% ipython --no-banner

In [1]: import numpy as np

In [2]: np.set_printoptions(precision=2, suppress=True, linewidth=100)

In [3]: def tidy(a):
   ...:     return np.round(a, 2) + 0
   ...: 

In [4]: F = np.loadtxt("arr.csv", delimiter=",")

In [5]: F
Out[5]: 
array([[-0.37, -6.66, 11.75,  5.66],
       [ 3.33,  2.1 ,  5.79,  4.07],
       [-3.55, -0.15,  4.03, -0.93],
       [-1.02, -0.98,  5.61, -2.88],
       [-0.26, -4.34, 11.42,  4.12],
       [-3.14, -0.79,  7.81, -1.7 ],
       [-3.41, -2.04,  4.89, -2.57],
       [-3.78,  0.72,  6.03, -1.64],
       [-0.98, -5.4 ,  9.32,  4.55],
       [-4.77, -1.17,  5.86, -2.63],
       [ 5.2 ,  2.45,  6.42,  3.79],
       [-2.86, -0.87,  5.55, -1.53],
       [ 5.16,  3.42,  8.22,  4.89],
       [ 0.03, -6.07,  9.49,  6.25],
       [ 3.36,  4.11,  7.19,  4.45],
       [ 2.85,  3.34,  7.62,  4.46],
       [-2.42, -1.62,  5.24, -1.3 ],
       [ 0.77, -6.03,  8.21,  5.79],
       [-0.71, -5.82,  8.81,  5.44],
       [ 4.19,  4.79,  8.19,  1.66],
       [-4.81, -1.45,  4.11, -2.69],
       [ 4.94,  3.74,  7.49,  4.  ],
       [ 5.06,  3.75,  5.64,  5.24],
       [-3.56, -1.55,  7.08, -2.95]])

In [6]: vec = np.array([0, 0, 1, 0])

In [7]: rhs = F @ vec

In [8]: b, lr = np.zeros(4), 1 / np.linalg.norm(F, 2) ** 2

In [9]: for i in range(150):
   ...:     b -= lr * F.T @ (F @ b - rhs)
   ...:     if i % 50 == 0: print(i, round(np.linalg.norm(F @ b - rhs), 2))
   ...: 
0 4.87
50 0.27
100 0.16

In [10]: tidy(np.linalg.cond(F))
Out[10]: np.float64(10.0)

In [11]: tidy(b)
Out[11]: array([-0.02,  0.01,  1.  ,  0.02])

In [12]: W0 = np.loadtxt("x.csv", delimiter=",")

In [13]: W0
Out[13]: 
array([[ 1.,  0.,  0.],
       [ 2.,  1.,  0.],
       [-2.,  0.,  1.]])

In [14]: Xs = (F - F.mean(axis=0)) / F.std(axis=0)

In [15]: np.argwhere(np.abs(Xs) > 2)
Out[15]: 
array([[0, 2],
       [4, 2]])

In [16]: tidy(Xs.std(axis=0))
Out[16]: array([1., 1., 1., 1.])

In [17]: b = np.linalg.lstsq(np.delete(Xs, 2, axis=1), Xs[:, 2])[0]

In [18]: tidy(1 - np.var(Xs[:, 2] - np.delete(Xs, 2, axis=1) @ b))
Out[18]: np.float64(0.58)

In [19]: np.abs(b).argmax()
Out[19]: np.int64(1)

In [20]: tidy(b)
Out[20]: array([ 0.25, -0.54,  0.43])

In [21]: data = np.loadtxt("m.csv", delimiter=",")

In [22]: data
Out[22]: 
array([[0., 0., 0., 0., 3., 3.],
       [0., 0., 0., 0., 3., 0.],
       [0., 0., 0., 0., 9., 9.],
       [0., 0., 0., 0., 8., 9.],
       [3., 3., 9., 8., 0., 0.],
       [3., 0., 9., 9., 0., 0.]])

In [23]: vec = np.array([2, -1, 1, 0, -1, -2])

In [24]: np.sign((data @ vec).round(6))
Out[24]: array([-1., -1., -1., -1.,  1.,  1.])

In [25]: data @ (2 * vec)
Out[25]: array([-18.,  -6., -54., -52.,  24.,  30.])

In [26]: data * vec
Out[26]: 
array([[  0.,  -0.,   0.,   0.,  -3.,  -6.],
       [  0.,  -0.,   0.,   0.,  -3.,  -0.],
       [  0.,  -0.,   0.,   0.,  -9., -18.],
       [  0.,  -0.,   0.,   0.,  -8., -18.],
       [  6.,  -3.,   9.,   0.,  -0.,  -0.],
       [  6.,  -0.,   9.,   0.,  -0.,  -0.]])

In [27]: data @ vec
Out[27]: array([ -9.,  -3., -27., -26.,  12.,  15.])

In [28]: rank = np.linalg.matrix_rank(data)

In [29]: rank
Out[29]: np.int64(4)

In [30]: ns = np.linalg.svd(data)[2][rank:].T

In [31]: [int(np.linalg.matrix_rank(np.delete(data, i, axis=0))) for i in range(6)]
Out[31]: [4, 4, 4, 4, 3, 3]

In [32]: print(np.linalg.matrix_rank(data.T @ data), np.linalg.matrix_rank(data @ data.T))
4 4

In [33]: data.ravel(order="F")
Out[33]: 
array([0., 0., 0., 0., 3., 3., 0., 0., 0., 0., 3., 0., 0., 0., 0., 0., 9., 9., 0., 0., 0., 0., 8.,
       9., 3., 3., 9., 8., 0., 0., 3., 0., 9., 9., 0., 0.])

In [34]: T = data.reshape(6, 2, -1)

In [35]: T[:, 0]
Out[35]: 
array([[0., 0., 0.],
       [0., 0., 0.],
       [0., 0., 0.],
       [0., 0., 0.],
       [3., 3., 9.],
       [3., 0., 9.]])

In [36]: np.linalg.lstsq(data[:-1].T, data[-1])[2]
Out[36]: np.int32(3)

In [37]: np.unique(data.round(6), axis=0).shape
Out[37]: (6, 6)

In [38]: np.abs(np.diag(np.linalg.qr(data)[1])) > 1e-9
Out[38]: array([ True,  True, False, False,  True,  True])

In [39]: m1 = np.array([[0, 0, 4, 6], [0, 0, 0, 8], [0, 0, 0, 0]])

In [40]: U, sigma, Vt = np.linalg.svd(m1)

In [41]: vecs = Vt[:(sigma > 1e-8).sum()]

In [42]: rng = np.random.default_rng(185507)

In [43]: vec = m1[2] + -1 * m1[0] + rng.integers(2) * np.eye(4)[3]

In [44]: print(vec)
[ 0.  0. -4. -6.]

In [45]: tidy(vecs.T @ vecs)
Out[45]: 
array([[0., 0., 0., 0.],
       [0., 0., 0., 0.],
       [0., 0., 1., 0.],
       [0., 0., 0., 1.]])

In [46]: print(np.allclose(vecs.T @ vecs @ vec, vec))
True

In [47]: tidy(np.diag(vecs.T @ vecs))
Out[47]: array([0., 0., 1., 1.])

In [48]: tidy(np.linalg.norm(vec - vecs.T @ vecs @ vec))
Out[48]: np.float64(0.0)

In [49]: np.linalg.matrix_rank(np.vstack([m1, vec]))
Out[49]: np.int64(2)
